>>> import numpy as np
>>> import numpy.linalg as la
>>> np.set_printoptions(precision=2, suppress=True, linewidth=160)
>>> def rd(a):
...     return np.round(a, 2) + 0
... 
>>> F = np.tril(np.array([[-3, 2, 1, 1], [1, 2, 1, 2], [0, -2, 2, -1], [3, 0, 3, -3]]), -1) + np.eye(4, dtype=int)
>>> print(F)
[[ 1  0  0  0]
 [ 1  1  0  0]
 [ 0 -2  1  0]
 [ 3  0  3  1]]
>>> x0 = np.array([3, -1, -4, -5])
>>> y = F @ x0
>>> print(y)
[ 3  2 -2 -8]
>>> print(rd(la.solve(F, y + F[:, 0])))
[ 4. -1. -4. -5.]
>>> print(rd(la.solve(F.T, F[0])))
[1. 0. 0. 0.]
>>> print(rd(la.solve(F, y)))
[ 3. -1. -4. -5.]
>>> A2 = la.inv(F)
>>> print((np.abs(A2) > 1e-9).astype(int))
[[1 0 0 0]
 [1 1 0 0]
 [1 1 1 0]
 [1 1 1 1]]
>>> print(rd(la.inv(A2)))
[[ 1.  0.  0.  0.]
 [ 1.  1.  0.  0.]
 [ 0. -2.  1.  0.]
 [ 3.  0.  3.  1.]]
>>> print(rd(la.slogdet(F)[0]))
1.0
>>> print(A2)
[[ 1.  0.  0.  0.]
 [-1.  1. -0. -0.]
 [-2.  2.  1. -0.]
 [ 3. -6. -3.  1.]]
>>> print(F @ A2)
[[1. 0. 0. 0.]
 [0. 1. 0. 0.]
 [0. 0. 1. 0.]
 [0. 0. 0. 1.]]
>>> print(rd(la.det(F) * A2))
[[ 1.  0.  0.  0.]
 [-1.  1.  0.  0.]
 [-2.  2.  1.  0.]
 [ 3. -6. -3.  1.]]
>>> print((F - F.T) / 2)
[[ 0.  -0.5  0.  -1.5]
 [ 0.5  0.   1.   0. ]
 [ 0.  -1.   0.  -1.5]
 [ 1.5  0.   1.5  0. ]]
>>> print(la.matrix_power(F, 3))
[[  1   0   0   0]
 [  3   1   0   0]
 [ -6  -6   1   0]
 [  3 -18   9   1]]
>>> print(np.allclose(F @ F.T, F.T @ F))
False
>>> f = np.array([1, -2, 0, 3])
>>> A2 = F + np.outer(f, np.eye(4)[3])
>>> print(A2)
[[ 1.  0.  0.  1.]
 [ 1.  1.  0. -2.]
 [ 0. -2.  1.  0.]
 [ 3.  0.  3.  4.]]
>>> M = np.load("case6.npy")
>>> print(M)
[[  7.04   0.96   8.98   4.08   0.03   2.97   1.99]
 [-14.05  -2.02 -18.06  -8.05  -0.02  -6.    -3.93]]
>>> ang = np.radians(30)
>>> r_ = np.eye(7)
>>> r_[4, 4] = r_[5, 5] = np.cos(ang)
>>> r_[4, 5], r_[5, 4] = -np.sin(ang), np.sin(ang)
>>> print(rd(r_))
[[ 1.    0.    0.    0.    0.    0.    0.  ]
 [ 0.    1.    0.    0.    0.    0.    0.  ]
 [ 0.    0.    1.    0.    0.    0.    0.  ]
 [ 0.    0.    0.    1.    0.    0.    0.  ]
 [ 0.    0.    0.    0.    0.87 -0.5   0.  ]
 [ 0.    0.    0.    0.    0.5   0.87  0.  ]
 [ 0.    0.    0.    0.    0.    0.    1.  ]]
>>> A2 = M @ r_.T
>>> print(np.allclose(M @ M.T, A2 @ A2.T))
True
>>> print(rd(la.det(r_)), rd(np.trace(r_)))
1.0 6.73
>>> print(rd(A2))
[[  7.04   0.96   8.98   4.08  -1.46   2.59   1.99]
 [-14.05  -2.02 -18.06  -8.05   2.98  -5.21  -3.93]]
>>> print(np.allclose(la.norm(M, axis=1), la.norm(A2, axis=1)))
True
>>> rng = np.random.default_rng(26321)
>>> A2 = M + rng.integers(-2, 3, (2, 1)) @ rng.integers(-2, 3, (1, 7))
>>> print(rd(A2))
[[  5.04   1.96   6.98   3.08   2.03   4.97   2.99]
 [-18.05  -0.02 -22.06 -10.05   3.98  -2.    -1.93]]
>>> print(rd(la.svd(A2 - M, compute_uv=False)))
[9.75 0.  ]
>>> print(la.matrix_rank(A2 - M, tol=1e-8))
1
